$ ipython --no-banner

In [1]: import numpy as np

In [2]: np.set_printoptions(precision=3, suppress=True, linewidth=140)

In [3]: rd = lambda a: np.round(a, 3) + 0

In [4]: mat = np.load("a.npy")

In [5]: mat
Out[5]: 
array([[-3,  0,  0,  0,  0,  0],
       [ 1, -1,  0,  0,  0,  0],
       [ 2, -2,  0,  0,  0,  0],
       [ 0,  0, -3,  0,  0,  0],
       [ 0,  0,  1, -1,  0,  0],
       [ 0,  0,  2, -2,  0,  0],
       [ 0,  0,  0,  0, -3,  0],
       [ 0,  0,  0,  0,  1, -1],
       [ 0,  0,  0,  0,  2, -2]])

In [6]: B = np.c_[mat[:, :1] @ np.array([[-3]]), np.array([-3, 8, -5, -6, 1, 1, -8, 1, 7])]

In [7]: B
Out[7]: 
array([[ 9, -3],
       [-3,  8],
       [-6, -5],
       [ 0, -6],
       [ 0,  1],
       [ 0,  1],
       [ 0, -8],
       [ 0,  1],
       [ 0,  7]])

In [8]: rd(np.linalg.norm(np.linalg.qr(mat)[0].T @ B, axis=0) ** 2 / ((B ** 2).sum(axis=0) + 1e-12))
Out[8]: array([1.   , 0.626])

In [9]: np.linalg.matrix_rank(B)
Out[9]: np.int64(2)

In [10]: print(rd(np.linalg.lstsq(mat, B[:, 0])[0]))
[-3.  0.  0.  0.  0.  0.]

In [11]: np.linalg.matrix_rank(np.c_[mat, B])
Out[11]: np.int64(7)

In [12]: hat = mat @ np.linalg.solve(mat.T @ mat, mat.T)

In [13]: np.linalg.matrix_rank(np.eye(9) - hat)
Out[13]: np.int64(3)

In [14]: rd(np.trace(hat))
Out[14]: np.float64(6.0)

In [15]: vec = np.array([2, -8, 0, 8, 1, 9])

In [16]: target = mat @ vec

In [17]: rd(np.linalg.lstsq(mat, target)[0])
Out[17]: array([ 2., -8.,  0.,  8.,  1.,  9.])

In [18]: rd(np.linalg.solve(mat.T @ mat, mat.T @ target))
Out[18]: array([ 2., -8.,  0.,  8.,  1.,  9.])

In [19]: rng = np.random.default_rng(3899)

In [20]: target = target + 0.05 * rng.normal(size=9)

In [21]: print(rd(target))
[ -5.921   9.969  19.949  -0.062  -8.035 -15.98   -2.992  -8.092 -15.988]

In [22]: beta, *_ = np.linalg.lstsq(mat, target)

In [23]: beta.round()
Out[23]: array([ 2., -8.,  0.,  8.,  1.,  9.])

In [24]: [round(float(np.linalg.norm(np.linalg.solve(mat.T @ mat + lam * np.eye(6), mat.T @ target))), 2) for lam in (0, 1, 10, 100)]
Out[24]: [14.64, 11.44, 4.98, 0.99]

In [25]: rd(np.linalg.norm(target - mat @ beta))
Out[25]: np.float64(0.097)

In [26]: rd(mat.T @ (target - mat @ beta))
Out[26]: array([0., 0., 0., 0., 0., 0.])

In [27]: feats = np.loadtxt("case10.csv", delimiter=",")

In [28]: print(feats)
[[ 34.661  38.804  11.396 -44.056  24.62 ]
 [ 36.448  40.796  10.299 -44.403  26.211]
 [ 36.446  41.109   9.99  -43.948  23.277]
 [ 36.205  39.374  10.689 -44.84   23.294]
 [ 35.959  40.351   8.881 -45.017  24.462]
 [ 35.392  39.398  11.788 -45.057  26.412]
 [ 34.103  41.21    9.056 -44.985  23.995]
 [ 34.187  38.463   8.478 -46.082  24.772]
 [ 35.67   41.104   9.92  -43.49   24.794]
 [ 33.127  43.134   9.995 -45.692  25.727]
 [ 35.992  39.554   8.996 -44.501  25.08 ]
 [ 35.973  40.908  10.103 -45.201  25.6  ]
 [ 34.644  39.547   9.042 -43.993  25.373]
 [ 36.451  40.31   11.785 -45.261  26.244]
 [ 34.112  38.315  11.16  -47.199  25.882]
 [ 34.242  40.88   10.121 -45.376  24.684]
 [ 33.157  39.937  10.672 -47.968  25.436]
 [ 36.283  39.28   10.576 -43.259  26.464]
 [ 34.518  39.674   9.68  -44.015  25.123]
 [ 35.093  41.939   9.95  -42.614  25.173]
 [ 35.5    39.885  10.995 -45.558  24.436]
 [ 34.34   40.106   9.074 -44.146  25.887]
 [ 36.16   39.61    9.803 -43.994  23.759]
 [ 36.754  41.15    8.804 -42.402  24.425]
 [ 35.237  39.89   10.302 -46.317  26.014]
 [ 35.39   39.234   8.985 -44.055  25.879]
 [ 36.442  39.606  10.044 -46.36   22.985]
 [ 34.848  41.      7.233 -44.649  25.771]
 [ 35.932  39.295   9.311 -44.092  24.664]
 [ 34.296  38.926   9.266 -44.536  26.553]
 [ 33.887  39.018  10.039 -46.108  24.965]
 [ 34.991  41.029   9.517 -45.904  25.41 ]
 [ 35.313  39.834   9.369 -44.091  25.04 ]
 [ 34.142  40.628   9.928 -45.451  25.753]
 [ 35.206  42.012  11.326 -43.668  24.661]
 [ 34.947  40.797  10.124 -46.743  24.339]
 [ 34.724  41.49   11.131 -43.662  26.427]
 [ 37.135  39.704  10.574 -45.74   24.731]
 [ 33.74   39.316  10.593 -43.602  25.202]
 [ 33.87   40.678  10.417 -43.729  23.337]
 [ 33.581  38.584   9.037 -44.789  24.059]
 [ 33.912  39.255  10.884 -45.28   26.1  ]
 [ 35.281  39.731   9.639 -44.918  25.908]]

In [29]: Ac = feats - feats.mean(axis=0)

In [30]: vecs = np.linalg.svd(Ac)[2][:1]

In [31]: B = Ac - Ac @ vecs.T @ vecs

In [32]: print(rd((Ac @ vecs.T).std(axis=0)))
[1.307]

In [33]: rd(np.diag(vecs.T @ vecs))
Out[33]: array([0.201, 0.129, 0.026, 0.615, 0.028])

In [34]: print(rd(B.std(axis=0)))
[0.831 0.918 0.903 0.545 0.907]

In [35]: Uu, sig, VT = np.linalg.svd(feats)

In [36]: np.argmax(sig[:-1] / (sig[1:] + 1e-6)) + 1
Out[36]: np.int64(1)

In [37]: rd(sig)
Out[37]: array([489.709,   8.522,   6.701,   6.234,   5.683])

In [38]: B = Uu[:, :1] @ np.diag(sig[:1]) @ VT[:1]

In [39]: np.linalg.matrix_rank(B)
Out[39]: np.int64(1)

In [40]: rd(np.linalg.norm(feats - B, 2)), rd(sig[1])
Out[40]: (np.float64(8.522), np.float64(8.522))

In [41]: gram = np.cov(feats, rowvar=False)

In [42]: print(gram.shape)
(5, 5)

In [43]: np.argwhere(np.triu(np.abs(np.corrcoef(feats.T)) > 0.8, 1))
Out[43]: array([], shape=(0, 2), dtype=int64)

In [44]: rd(np.linalg.eigvalsh(gram)[::-1])
Out[44]: array([1.749, 1.074, 0.96 , 0.909, 0.609])

In [45]: rd(feats.std(axis=0))
Out[45]: array([1.017, 1.031, 0.928, 1.161, 0.933])

In [46]: np.argsort(-feats.std(axis=0).round(6), kind="stable")
Out[46]: array([3, 1, 0, 4, 2])

In [47]: rd(np.polyfit(feats[:, 3], feats[:, 0], 1))
Out[47]: array([ 0.252, 46.379])

In [48]: np.median(feats, axis=0)
Out[48]: array([ 35.093,  39.885,   9.995, -44.789,  25.123])

In [49]: Q, vecs = np.linalg.qr(feats[:, :3])[0], np.linalg.qr(feats[:, 3:])[0]

In [50]: sig = np.linalg.svd(Q.T @ vecs, compute_uv=False)

In [51]: rd(np.degrees(np.arccos(sig.clip(0, 1))))
Out[51]: array([ 1.862, 86.86 ])

In [52]: idx = feats[:, 0] > np.median(feats[:, 0])

In [53]: u = feats[idx].mean(axis=0) - feats[~idx].mean(axis=0)

In [54]: idx.astype(int)
Out[54]: array([0, 1, 1, 1, 1, 1, 0, 0, 1, 0, 1, 1, 0, 1, 0, 0, 0, 1, 0, 0, 1, 0, 1, 1, 1, 1, 1, 0, 1, 0, 0, 0, 1, 0, 1, 0, 0, 1, 0, 0, 0, 0, 1])

In [55]: E = np.load("layer8.npy")

In [56]: E
Out[56]: 
array([[  2.,   7.,   6.,   3.],
       [  4., -10., -12.,  -6.],
       [ -4.,   1.,  12.,  -3.],
       [ -4.,  19.,  12.,  15.]])

In [57]: rd(np.linalg.matrix_power(E, 4))
Out[57]: 
array([[  -784.,  -3713.,   1296.,  -3969.],
       [  2080.,   7682.,  -2592.,   7938.],
       [ -2080., -14243.,   2592., -14499.],
       [ -2080.,  -1121.,   2592.,  -1377.]])

In [58]: rd(np.linalg.det(E))
Out[58]: np.float64(0.0)

In [59]: X = np.load("test2.npy")

In [60]: X
Out[60]: 
array([[ 98,  12,  28,   1, -48,  82, -19, -94, -49, -14, -28],
       [ 12,  57,  40, -40, -55,   3, -87, -21, -33,  41,   3],
       [ 28,  40, 136, -26, -48,  76, -50,  44, -38,  28, -56],
       [  1, -40, -26,  29,  35,   6,  61,   6,  19, -31,  -5],
       [-48, -55, -48,  35,  67, -35,  84,  53,  48, -31,   9],
       [ 82,   3,  76,   6, -35, 101,   1, -35, -41, -15, -53],
       [-19, -87, -50,  61,  84,   1, 134,  41,  50, -62, -10],
       [-94, -21,  44,   6,  53, -35,  41, 149,  47,   9, -13],
       [-49, -33, -38,  19,  48, -41,  50,  47,  38, -14,  14],
       [-14,  41,  28, -31, -31, -15, -62,   9, -14,  35,   7],
       [-28,   3, -56,  -5,   9, -53, -10, -13,  14,   7,  35]])

In [61]: X @ X
Out[61]: 
array([[ 32139,  10412,  15394,  -4349, -21507,  27142, -15897, -30490, -19335,    463,  -9411],
       [ 10412,  20416,  17624, -13721, -22070,   7410, -30985, -11742, -14635,  13312,  -1786],
       [ 15394,  17624,  39436, -11182, -21922,  24468, -24326,    852, -16826,  10826, -14978],
       [ -4349, -13721, -11182,   9483,  13820,  -2657,  20818,   5495,   8662,  -9570,    346],
       [-21507, -22070, -21922,  13820,  27783, -17170,  33486,  21742,  20382, -11989,   5391],
       [ 27142,   7410,  24468,  -2657, -17170,  29912,  -9983, -16328, -16397,   -212, -14330],
       [-15897, -30985, -24326,  20818,  33486,  -9983,  47289,  19721,  22107, -20090,   1512],
       [-30490, -11742,    852,   5495,  21742, -16328,  19721,  41624,  18251,  -1252,    326],
       [-19335, -14635, -16826,   8662,  20382, -16397,  22107,  18251,  15825,  -6794,   5724],
       [   463,  13312,  10826,  -9570, -11989,   -212, -20090,  -1252,  -6794,  10203,    415],
       [ -9411,  -1786, -14978,    346,   5391, -14330,   1512,    326,   5724,    415,   8583]])

In [62]: rd(np.sort(np.abs(np.linalg.eigvals(X))))
Out[62]: array([  0.   ,   0.   ,   0.   ,   0.   ,   0.   ,   0.   ,   0.   ,   0.   , 215.691, 241.708, 421.602])

In [63]: np.allclose(X @ X.T, X.T @ X)
Out[63]: True

In [64]: print(np.trace(X))
879

In [65]: Uu, sig, VT = np.linalg.svd(X)

In [66]: vecs = VT[:(sig > 1e-8).sum()]

In [67]: vec = X[3] + 2 * X[1] + rng.integers(2) * np.eye(11)[6]

In [68]: vec
Out[68]: array([  25.,   74.,   54.,  -51.,  -75.,   12., -112.,  -36.,  -47.,   51.,    1.])

In [69]: rd(np.diag(vecs.T @ vecs))
Out[69]: array([0.323, 0.171, 0.518, 0.096, 0.164, 0.371, 0.411, 0.577, 0.092, 0.128, 0.15 ])

In [70]: np.linalg.matrix_rank(np.vstack([X, vec]))
Out[70]: np.int64(4)

In [71]: K = np.loadtxt("dump.csv", delimiter=",")

In [72]: K
Out[72]: 
array([[ 0.,  0.,  0.,  0.,  0.,  0.,  0.,  0.,  0.,  0.],
       [ 0.,  0.,  0.,  0.,  0.,  0.,  0.,  0.,  0.,  0.],
       [ 0.,  0., -1.,  0.,  0.,  0.,  0.,  0.,  0.,  0.],
       [ 0.,  0.,  0.,  0.,  0.,  0.,  0.,  0.,  0.,  0.],
       [ 0.,  0.,  0.,  0.,  2.,  0.,  0.,  0.,  0.,  0.],
       [ 0.,  0.,  0.,  0.,  0., -2.,  0.,  0.,  0.,  0.],
       [ 0.,  0.,  0.,  0.,  0.,  0.,  2.,  0.,  0.,  0.],
       [ 0.,  0.,  0.,  0.,  0.,  0.,  0., -2.,  0.,  0.],
       [ 0.,  0.,  0.,  0.,  0.,  0.,  0.,  0.,  2.,  0.],
       [ 0.,  0.,  0.,  0.,  0.,  0.,  0.,  0.,  0.,  2.]])

In [73]: # column 1 repeats column 0

In [74]: K.reshape(-1, 2)
Out[74]: 
array([[ 0.,  0.],
       [ 0.,  0.],
       [ 0.,  0.],
       [ 0.,  0.],
       [ 0.,  0.],
       [ 0.,  0.],
       [ 0.,  0.],
       [ 0.,  0.],
       [ 0.,  0.],
       [ 0.,  0.],
       [ 0.,  0.],
       [-1.,  0.],
       [ 0.,  0.],
       [ 0.,  0.],
       [ 0.,  0.],
       [ 0.,  0.],
       [ 0.,  0.],
       [ 0.,  0.],
       [ 0.,  0.],
       [ 0.,  0.],
       [ 0.,  0.],
       [ 0.,  0.],
       [ 2.,  0.],
       [ 0.,  0.],
       [ 0.,  0.],
       [ 0.,  0.],
       [ 0.,  0.],
       [ 0., -2.],
       [ 0.,  0.],
       [ 0.,  0.],
       [ 0.,  0.],
       [ 0.,  0.],
       [ 0.,  0.],
       [ 2.,  0.],
       [ 0.,  0.],
       [ 0.,  0.],
       [ 0.,  0.],
       [ 0.,  0.],
       [ 0., -2.],
       [ 0.,  0.],
       [ 0.,  0.],
       [ 0.,  0.],
       [ 0.,  0.],
       [ 0.,  0.],
       [ 2.,  0.],
       [ 0.,  0.],
       [ 0.,  0.],
       [ 0.,  0.],
       [ 0.,  0.],
       [ 0.,  2.]])

In [75]: K.reshape(2, -1)
Out[75]: 
array([[ 0.,  0.,  0.,  0.,  0.,  0.,  0.,  0.,  0.,  0.,  0.,  0.,  0.,  0.,  0.,  0.,  0.,  0.,  0.,  0.,  0.,  0., -1.,  0.,  0.,  0.,
         0.,  0.,  0.,  0.,  0.,  0.,  0.,  0.,  0.,  0.,  0.,  0.,  0.,  0.,  0.,  0.,  0.,  0.,  2.,  0.,  0.,  0.,  0.,  0.],
       [ 0.,  0.,  0.,  0.,  0., -2.,  0.,  0.,  0.,  0.,  0.,  0.,  0.,  0.,  0.,  0.,  2.,  0.,  0.,  0.,  0.,  0.,  0.,  0.,  0.,  0.,
         0., -2.,  0.,  0.,  0.,  0.,  0.,  0.,  0.,  0.,  0.,  0.,  2.,  0.,  0.,  0.,  0.,  0.,  0.,  0.,  0.,  0.,  0.,  2.]])

In [76]: t3 = K.reshape(10, 2, -1)

In [77]: t3.transpose(1, 0, 2)
Out[77]: 
array([[[ 0.,  0.,  0.,  0.,  0.],
        [ 0.,  0.,  0.,  0.,  0.],
        [ 0.,  0., -1.,  0.,  0.],
        [ 0.,  0.,  0.,  0.,  0.],
        [ 0.,  0.,  0.,  0.,  2.],
        [ 0.,  0.,  0.,  0.,  0.],
        [ 0.,  0.,  0.,  0.,  0.],
        [ 0.,  0.,  0.,  0.,  0.],
        [ 0.,  0.,  0.,  0.,  0.],
        [ 0.,  0.,  0.,  0.,  0.]],

       [[ 0.,  0.,  0.,  0.,  0.],
        [ 0.,  0.,  0.,  0.,  0.],
        [ 0.,  0.,  0.,  0.,  0.],
        [ 0.,  0.,  0.,  0.,  0.],
        [ 0.,  0.,  0.,  0.,  0.],
        [-2.,  0.,  0.,  0.,  0.],
        [ 0.,  2.,  0.,  0.,  0.],
        [ 0.,  0., -2.,  0.,  0.],
        [ 0.,  0.,  0.,  2.,  0.],
        [ 0.,  0.,  0.,  0.,  2.]]])

In [78]: np.einsum("ihd,ihd->ih", t3, t3)
Out[78]: 
array([[0., 0.],
       [0., 0.],
       [1., 0.],
       [0., 0.],
       [4., 0.],
       [0., 4.],
       [0., 4.],
       [0., 4.],
       [0., 4.],
       [0., 4.]])
